>>> import numpy as np
>>> import numpy.linalg as la
>>> np.set_printoptions(suppress=True, linewidth=120)
>>> M2 = np.array([[1, -2], [2, -2]])
>>> E = np.tile(M2, (2, 2))
>>> print(E)
[[ 1 -2  1 -2]
 [ 2 -2  2 -2]
 [ 1 -2  1 -2]
 [ 2 -2  2 -2]]
>>> P = np.triu(np.array([[4, -4, 5, -5], [0, -4, 4, 5], [4, 1, 3, 3], [-4, -4, 3, 5]]), 1) + np.eye(4)
>>> M2 = P @ E @ la.inv(P)
>>> M2
array([[ -12.,  -42.,  216., -492.],
       [  16.,   44., -240.,  560.],
       [   7.,   20., -108.,  251.],
       [   2.,    6.,  -32.,   74.]])
>>> la.matrix_rank(M2)
np.int64(2)
>>> np.trace(M2), np.trace(E)
(np.float64(-2.0), np.int64(-2))
>>> la.matrix_rank(M2, rtol=0.1)
np.int64(1)
>>> la.cond(M2) > 100
np.True_
>>> [round(float(x), 2) for x in la.svd(M2, compute_uv=False)[:3]]
[863.51, 4.63, 0.0]
>>> print(np.argsort(-la.norm(M2, axis=0).round(6), kind="stable")[:3])
[3 2 1]
>>> print(np.abs(np.diag(la.qr(E)[1])) > 1e-9)
[ True  True False False]
>>> np.unique(E.round(6), axis=0).shape
(2, 4)
>>> round(float(np.trace(la.pinv(E) @ E)), 2)
2.0
>>> la.lstsq(E[:-1].T, E[-1])[2]
np.int32(2)
>>> arr = np.load("m.npy")
>>> arr
array([[1. , 0. , 0. ],
       [0. , 1. , 0. ],
       [0. , 0.5, 0.5]])
>>> rng = np.random.default_rng(812)
>>> labels = rng.permutation(4)
>>> labels
array([2, 3, 0, 1])
>>> M2 = E[labels][:, labels]
>>> print(np.allclose(M2, E))
True
